$ python -q
>>> import numpy as np
>>> np.set_printoptions(precision=2, suppress=True, linewidth=160)
>>> def rd(a):
...     return np.round(a, 2) + 0
... 
>>> arr = np.loadtxt("block8.csv", delimiter=",")
>>> arr
array([[ 1.,  0.,  0.,  0.,  0.,  0.],
       [-3.,  1.,  0.,  0.,  0.,  0.],
       [ 3., -1.,  1.,  0.,  0.,  0.],
       [ 3., -1.,  5.,  1.,  0.,  0.],
       [ 4., -8.,  4., -7.,  1.,  0.],
       [ 7., -4.,  9., -2., -9.,  1.]])
>>> # triangular: eigenvalues sit on the diagonal
>>> w1 = np.array([[9, 0, 1], [0, 6, 2], [5, 8, 1], [7, 4, 0], [3, 4, 4], [6, 0, 1]])
>>> coef = np.array([0, 0, 0])
>>> act = np.maximum(arr @ w1 + coef, 0)
>>> act
array([[ 9.,  0.,  1.],
       [ 0.,  6.,  0.],
       [32.,  2.,  2.],
       [59., 38.,  6.],
       [10.,  0.,  0.],
       [73.,  4.,  0.]])
>>> rd((act > 0).mean(axis=0))
array([0.83, 0.67, 0.5 ])
>>> Z = np.array([[-1, -1, -2], [-1, 0, 0], [0, -2, 0]])
>>> act @ Z
array([[  -9.,  -11.,  -18.],
       [  -6.,    0.,    0.],
       [ -34.,  -36.,  -64.],
       [ -97.,  -71., -118.],
       [ -10.,  -10.,  -20.],
       [ -77.,  -73., -146.]])
>>> w1 @ Z
array([[ -9, -11, -18],
       [ -6,  -4,   0],
       [-13,  -7, -10],
       [-11,  -7, -14],
       [ -7, -11,  -6],
       [ -6,  -8, -12]])
>>> arr @ arr
array([[  1.,   0.,   0.,   0.,   0.,   0.],
       [ -6.,   1.,   0.,   0.,   0.,   0.],
       [  9.,  -2.,   1.,   0.,   0.,   0.],
       [ 24.,  -7.,  10.,   1.,   0.,   0.],
       [ 23., -13., -27., -14.,   1.,   0.],
       [ 11.,  57., -28.,  59., -18.,   1.]])
>>> rd(np.sort(np.linalg.eigvals(arr)))
array([1., 1., 1., 1., 1., 1.])
>>> np.prod(np.diag(arr)), rd(np.linalg.det(arr))
(np.float64(1.0), np.float64(1.0))
>>> np.linalg.matrix_rank(arr - arr[0, 0] * np.eye(6))
np.int64(5)
>>> U, sig, VT = np.linalg.svd(arr)
>>> np.argmax(sig[:-1] / (sig[1:] + 1e-6)) + 1
np.int64(5)
>>> rd(sig)
array([18.13,  8.99,  4.19,  2.96,  0.24,  0.  ])
>>> out = U[:, :5] @ np.diag(sig[:5]) @ VT[:5]
>>> np.linalg.matrix_rank(out)
np.int64(5)
>>> rd(np.abs(arr - out).max())
np.float64(0.0)
>>> rd(np.linalg.norm(arr - out) / np.linalg.norm(arr))
np.float64(0.0)
>>> M = np.load("data.npy")
>>> M
array([[ -0.54, -37.86, -20.98,  -0.09, -40.29],
       [  0.74, -39.44, -20.19,  -0.95, -40.38],
       [ -0.87, -39.93, -18.63,  -0.63, -38.71],
       [ -0.44, -40.57, -19.53,  -1.49, -40.15],
       [ -0.69, -38.55, -20.06,   0.91, -41.31],
       [ -0.93, -38.67, -20.87,  -1.03, -39.79],
       [ -1.33, -40.42, -20.16,  -0.37, -41.18],
       [  0.18, -39.69, -19.27,  -0.41, -40.37],
       [ -0.36, -39.86, -20.76,   0.57, -40.63],
       [  1.84, -38.98, -18.19,   0.77, -39.43],
       [ -0.26, -40.2 , -21.23,   0.87, -39.97],
       [  1.25, -40.2 , -18.92,   1.12, -40.13],
       [ -1.6 , -38.21, -20.25,   0.45, -38.57],
       [ -0.99, -40.51, -20.78,   1.82, -38.27],
       [ -0.02, -40.88, -20.63,  -0.12, -40.11],
       [  0.4 , -39.62, -20.34,  -0.7 , -39.89],
       [ -2.03, -38.22, -19.  ,   1.83, -40.57],
       [ -0.52, -39.21, -19.72,   1.43, -39.38],
       [ -0.68, -39.74, -20.93,  -1.46, -39.58],
       [ -1.08, -39.55, -18.73,   0.66, -39.23],
       [  0.24, -41.16, -20.36,   0.77, -41.42],
       [  0.93, -39.53, -18.87,   0.15, -39.6 ],
       [  0.14, -39.3 , -21.22,  -0.14, -38.41],
       [  0.45, -39.82, -19.84,  -0.72, -39.6 ],
       [ -0.37, -37.55, -18.58,   0.24, -40.65],
       [ -1.33, -39.28, -20.  ,  -2.06, -38.74],
       [  0.34, -41.05, -19.25,  -0.72, -40.11],
       [ -0.3 , -40.35, -20.43,  -0.47, -41.41],
       [  0.3 , -39.88, -19.4 ,   0.41, -38.43],
       [ -0.81, -41.2 , -20.17,   1.53, -39.56],
       [  0.21, -39.33, -20.01,   0.84, -38.99]])
>>> out = np.c_[M[:, :2] @ np.array([[6, 3], [1, 1]]), np.array([-4, 3, 3, 1, 1, 1, 5, -5, -3, 1, -5, -1, 5, -3, -3, -2, 0, 5, -5, 2, -4, 0, -5, 2, -1, -3, 3, 2, 2, 4, 1])]
>>> rd(out)
array([[-41.1 , -39.48,  -4.  ],
       [-35.  , -37.22,   3.  ],
       [-45.15, -42.54,   3.  ],
       [-43.21, -41.89,   1.  ],
       [-42.69, -40.62,   1.  ],
       [-44.25, -41.46,   1.  ],
       [-48.4 , -44.41,   5.  ],
       [-38.61, -39.15,  -5.  ],
       [-42.02, -40.94,  -3.  ],
       [-27.94, -33.46,   1.  ],
       [-41.76, -40.98,  -5.  ],
       [-32.7 , -36.45,  -1.  ],
       [-47.81, -43.01,   5.  ],
       [-46.45, -43.48,  -3.  ],
       [-41.  , -40.94,  -3.  ],
       [-37.22, -38.42,  -2.  ],
       [-50.4 , -44.31,   0.  ],
       [-42.33, -40.77,   5.  ],
       [-43.82, -41.78,  -5.  ],
       [-46.03, -42.79,   2.  ],
       [-39.72, -40.44,  -4.  ],
       [-33.95, -36.74,   0.  ],
       [-38.46, -38.88,  -5.  ],
       [-37.12, -38.47,   2.  ],
       [-39.77, -38.66,  -1.  ],
       [-47.26, -43.27,  -3.  ],
       [-39.01, -40.03,   3.  ],
       [-42.15, -41.25,   2.  ],
       [-38.08, -38.98,   2.  ],
       [-46.06, -43.63,   4.  ],
       [-38.07, -38.7 ,   1.  ]])
>>> np.linalg.matrix_rank(out)
np.int64(3)
>>> rd(np.linalg.lstsq(M, out[:, 0])[0])
array([6., 1., 0., 0., 0.])
>>> np.linalg.matrix_rank(np.c_[M, out])
np.int64(6)
